>>> import numpy as np
>>> from numpy import linalg as LA
>>> np.set_printoptions(precision=2, suppress=True, linewidth=200, floatmode="fixed")
>>> mat = np.load("m.npy")
>>> mat
array([[ 0,  0,  0,  0,  0,  0,  2,  0,  0,  0],
       [ 0,  0,  0,  0, -1,  0,  0,  0,  0,  0],
       [ 0,  0,  0,  0,  0,  0,  0, -2,  0,  0],
       [ 0, -3,  0,  0,  0,  0,  0,  0,  0,  0],
       [ 0,  0,  0, -3,  0,  0,  0,  0,  0,  0],
       [ 0,  0,  0,  0,  0,  0,  0,  0, -1,  0],
       [-3,  0,  0,  0,  0,  0,  0,  0,  0,  0],
       [ 0,  0,  0,  0,  0,  2,  0,  0,  0,  0],
       [ 0,  0,  0,  0,  0,  0,  0,  0,  0,  2],
       [ 0,  0, -2,  0,  0,  0,  0,  0,  0,  0]])
>>> np.round(LA.det(mat), 2)
np.float64(864.0)
>>> (LA.matrix_power((mat != 0) + (mat.T != 0) + np.eye(10), 10) > 0).astype(int)
array([[1, 0, 0, 0, 0, 0, 1, 0, 0, 0],
       [0, 1, 0, 1, 1, 0, 0, 0, 0, 0],
       [0, 0, 1, 0, 0, 1, 0, 1, 1, 1],
       [0, 1, 0, 1, 1, 0, 0, 0, 0, 0],
       [0, 1, 0, 1, 1, 0, 0, 0, 0, 0],
       [0, 0, 1, 0, 0, 1, 0, 1, 1, 1],
       [1, 0, 0, 0, 0, 0, 1, 0, 0, 0],
       [0, 0, 1, 0, 0, 1, 0, 1, 1, 1],
       [0, 0, 1, 0, 0, 1, 0, 1, 1, 1],
       [0, 0, 1, 0, 0, 1, 0, 1, 1, 1]])
>>> mat @ mat
array([[-6,  0,  0,  0,  0,  0,  0,  0,  0,  0],
       [ 0,  0,  0,  3,  0,  0,  0,  0,  0,  0],
       [ 0,  0,  0,  0,  0, -4,  0,  0,  0,  0],
       [ 0,  0,  0,  0,  3,  0,  0,  0,  0,  0],
       [ 0,  9,  0,  0,  0,  0,  0,  0,  0,  0],
       [ 0,  0,  0,  0,  0,  0,  0,  0,  0, -2],
       [ 0,  0,  0,  0,  0,  0, -6,  0,  0,  0],
       [ 0,  0,  0,  0,  0,  0,  0,  0, -2,  0],
       [ 0,  0, -4,  0,  0,  0,  0,  0,  0,  0],
       [ 0,  0,  0,  0,  0,  0,  0,  4,  0,  0]])
